% ipython --no-banner

In [1]: import numpy as np

In [2]: from numpy import linalg as LA

In [3]: np.set_printoptions(precision=1, suppress=True, linewidth=140)

In [4]: K = np.load("x.npy")

In [5]: K
Out[5]: 
array([[ 1. ,  0. , -1.2,  1.6, -4.4],
       [ 1. , -0.7,  0.2, -0.4,  0.8],
       [-0.8, -2.8, -1.8, -2.7,  6.4],
       [ 0.7,  1.7,  0.6, -3.9,  2.4],
       [ 1. ,  1.6, -1.2, -1.6, -0.5],
       [ 0.4,  0. , -0.7, -1.5,  2.6],
       [ 0.5,  1.5, -0.2, -2.1, -0.2],
       [ 0. ,  2.4, -4.4,  1.8, -3.1],
       [-1.6,  1.3,  1.4,  1. , -1.7],
       [-0.1, -0.2, -0.1,  0.5,  0.6],
       [ 0. ,  0.7,  0.1, -1.6,  0.5],
       [ 1.6,  1.7, -2.9, -3.1,  2.7],
       [ 0.3,  1.2,  0.8,  0.8, -1.6],
       [ 0.8, -1.6,  1.4,  1.1, -1.2],
       [-0.1, -2. ,  2.2,  3.3, -4.5],
       [-1.2, -0.8,  1.7,  0.8,  2.5],
       [ 1.1, -0.9, -2.8, -0.5, -0.7],
       [-0.2,  0.7,  0.9, -1.2, -0.7],
       [ 0.8,  2.1, -2.3,  1.9, -1.2],
       [ 0.5,  2.6, -0.2,  0.6, -4.7],
       [ 0.8,  0.2,  0.3, -1.5,  0.2],
       [-0.3, -1. ,  0.7,  2. ,  0.3],
       [ 0.4,  4. , -0.7, -1.5, -1.6],
       [-0.5, -1.7,  2.4,  0.9, -0.9],
       [ 0.1,  0.7,  1.2,  2. , -1.6],
       [-0.8, -2. ,  0.2,  0. , -0.8],
       [-0.5, -0.6,  2.5,  1.2,  0.6],
       [ 1.5,  1.2, -2.4, -2.6,  1.1],
       [-0.2,  2.5, -1.5,  1. , -1.5],
       [-0.7, -0.2, -0.7,  1.5, -1.8],
       [ 1.6,  1.4, -2.7, -2.3, -1.2],
       [ 0.3,  1.4, -0.4, -0.3, -2.7],
       [-0.3, -0.7,  3.9,  0.3, -1.8],
       [ 0.1,  0.8, -3.7, -3.6,  3.8]])

In [6]: Xs = (K - K.mean(axis=0)) / K.std(axis=0)

In [7]: Xs.std(axis=0)
Out[7]: array([1., 1., 1., 1., 1.])

In [8]: b = LA.lstsq(np.delete(Xs, 0, axis=1), Xs[:, 0])[0]

In [9]: np.abs(b).argmax()
Out[9]: np.int64(2)

In [10]: round(float(1 - np.var(Xs[:, 0] - np.delete(Xs, 0, axis=1) @ b)), 1)
Out[10]: 0.4

In [11]: F = np.array([[10, 3, 15], [3, 6, 6], [15, 6, 30]])

In [12]: other = LA.inv(F)

In [13]: LA.inv(other)
Out[13]: 
array([[10.,  3., 15.],
       [ 3.,  6.,  6.],
       [15.,  6., 30.]])

In [14]: np.round(LA.det(F) * other, 1) + 0
Out[14]: 
array([[144.,   0., -72.],
       [  0.,  75., -15.],
       [-72., -15.,  51.]])

In [15]: np.round(F @ other, 1) + 0
Out[15]: 
array([[1., 0., 0.],
       [0., 1., 0.],
       [0., 0., 1.]])

In [16]: np.round(LA.slogdet(F)[0], 1)
Out[16]: np.float64(1.0)

In [17]: A = np.loadtxt("m.csv", delimiter=",")

In [18]: A
Out[18]: 
array([[ 0.3,  0.7, -0.6,  1.8],
       [ 0.3,  1.6,  1.1, -0.3],
       [-1.2, -0.6,  1.3,  0.8],
       [ 1.6, -0.8,  0.9,  0.4]])

In [19]: other = LA.inv(A)

In [20]: (np.abs(other) > 1e-9).astype(int)
Out[20]: 
array([[1, 1, 1, 1],
       [1, 1, 1, 1],
       [1, 1, 1, 1],
       [1, 1, 1, 1]])

In [21]: LA.inv(other)
Out[21]: 
array([[ 0.3,  0.7, -0.6,  1.8],
       [ 0.3,  1.6,  1.1, -0.3],
       [-1.2, -0.6,  1.3,  0.8],
       [ 1.6, -0.8,  0.9,  0.4]])

In [22]: other
Out[22]: 
array([[ 0.1,  0.1, -0.3,  0.4],
       [ 0.2,  0.4, -0.1, -0.2],
       [-0.1,  0.3,  0.3,  0.2],
       [ 0.4, -0.1,  0.2,  0.1]])

In [23]: np.round(A @ other, 1) + 0
Out[23]: 
array([[1., 0., 0., 0.],
       [0., 1., 0., 0.],
       [0., 0., 1., 0.],
       [0., 0., 0., 1.]])

In [24]: LA.det(A) * other
Out[24]: 
array([[-1. , -1. ,  4.7, -6.3],
       [-2.8, -6.4,  2.3,  3.2],
       [ 2.3, -4.5, -5.1, -3.4],
       [-7.1,  1.2, -3.2, -1.4]])

In [25]: def softmax(z):
    ...:     e = np.exp(z - z.max(axis=-1, keepdims=True))
    ...:     return e / e.sum(axis=-1, keepdims=True)
    ...: 

In [26]: np.round(softmax(A[3] + 5), 1) + 0
Out[26]: array([0.5, 0. , 0.3, 0.2])

In [27]: scores = A @ A.T / np.sqrt(4)

In [28]: softmax(scores)[3] @ A
Out[28]: array([ 1.1, -0.4,  0.8,  0.5])

In [29]: softmax(scores)
Out[29]: 
array([[0.7, 0.1, 0.1, 0.1],
       [0.1, 0.7, 0.1, 0.1],
       [0.1, 0.1, 0.7, 0.1],
       [0.1, 0.1, 0.1, 0.7]])
